>>> import numpy as np
>>> import numpy.linalg as la
>>> np.set_printoptions(precision=2, suppress=True, linewidth=200)
>>> A = np.load("case13.npy")
>>> print(A)
[[-1.  1.  1.]
 [ 1. -1.  1.]
 [ 1.  1. -1.]]
>>> f = np.array([-1, 3, -3])
>>> A2 = A + np.outer(f, np.eye(3)[2])
>>> print(la.matrix_rank(A2 - A))
1
>>> print(round(float(la.det(A2) / la.det(A)), 2), round(1 + la.solve(A, f)[2], 2))
2.0 2.0
>>> print(la.matrix_rank(la.inv(A2) - la.inv(A), tol=1e-8))
1
>>> A2 = A / la.norm(A, axis=1, keepdims=True)
>>> gram = A2 @ A2.T
>>> print(gram)
[[ 1.   -0.33 -0.33]
 [-0.33  1.   -0.33]
 [-0.33 -0.33  1.  ]]
>>> print(round(np.degrees(np.arccos(np.clip(gram[1, 2], -1, 1))), 2))
109.47
>>> print((gram - 2 * np.eye(3)).round(6).argmax(axis=1))
[1 0 0]
>>> print(np.argwhere(np.triu(np.abs(gram) > 0.95, 1)))
[]
>>> evals, V = la.eigh(A)
>>> x0 = np.array([-1, 1, -2])
>>> print(x0 @ A @ x0)
-8.0
>>> print(round(float(x0 @ A @ x0 / (x0 @ x0)), 2), round(evals[0], 2), evals[-1])
-1.33 -2.0 1.0
>>> print(V * np.abs(evals) @ V.T)
[[ 1.67 -0.33 -0.33]
 [-0.33  1.67 -0.33]
 [-0.33 -0.33  1.67]]
>>> print(np.abs(A).sum(axis=1).max(), round(np.abs(evals).max(), 2))
3.0 2.0
>>> print(V * np.maximum(evals, 0) @ V.T)
[[0.33 0.33 0.33]
 [0.33 0.33 0.33]
 [0.33 0.33 0.33]]
>>> Z = np.array([[-2, 2, 0, 2, -2, 1],
...     [-1, 0, 2, 2, 2, 0],
...     [-2, -1, 2, 2, -1, 0],
...     [2, -1, 0, -1, -1, 0],
...     [2, 1, 0, -1, -2, 1],
...     [-2, 1, -2, 0, -2, 2]])
>>> rng = np.random.default_rng(6092)
>>> data = (rng.random((37, 6)) < 0.25) @ Z
>>> print(data)
[[-2 -1  2  2 -1  0]
 [ 0  0 -2 -1 -3  2]
 [-1  0  2  2  2  0]
 [ 0 -2  2  1 -2  0]
 [-2  2  0  2 -2  1]
 [ 1 -1  2  1  1  0]
 [-2 -1  2  2 -1  0]
 [-2  2  0  2 -2  1]
 [-1  0  2  2  2  0]
 [ 1 -1  2  1  1  0]
 [ 2  1  0 -1 -2  1]
 [ 1 -1  2  1  1  0]
 [-2  1  0  1 -5  3]
 [ 2  1  0 -1 -2  1]
 [ 0 -2  2  1 -2  0]
 [ 0  1  0  1 -3  1]
 [ 2  1  0 -1 -2  1]
 [ 0  0  0  0  0  0]
 [ 2  1 -2 -2 -5  3]
 [ 2 -1  0 -1 -1  0]
 [-2 -1  2  2 -1  0]
 [ 2 -1  0 -1 -1  0]
 [-2 -1  2  2 -1  0]
 [-6  2  0  4 -5  3]
 [ 1 -1  2  1  1  0]
 [-2  1 -2  0 -2  2]
 [ 0  0  2  1 -3  1]
 [ 0  0 -2 -1 -3  2]
 [ 1 -1  4  2 -2  1]
 [-5  0  2  4 -1  2]
 [-2  2  0  2 -2  1]
 [ 2 -1  0 -1 -1  0]
 [-2  2  0  2 -2  1]
 [ 2  1  0 -1 -2  1]
 [-4  3 -2  2 -4  3]
 [-2 -1  2  2 -1  0]
 [ 2 -1  2  0 -4  1]]
>>> cen = (data - data.mean(axis=0)) / data.std(axis=0)
>>> print(cen.std(axis=0))
[1. 1. 1. 1. 1. 1.]
>>> b = la.lstsq(np.delete(cen, 1, axis=1), cen[:, 1])[0]
>>> print(round(1 - np.var(cen[:, 1] - np.delete(cen, 1, axis=1) @ b), 2))
0.77
>>> print(np.abs(b).argmax())
2
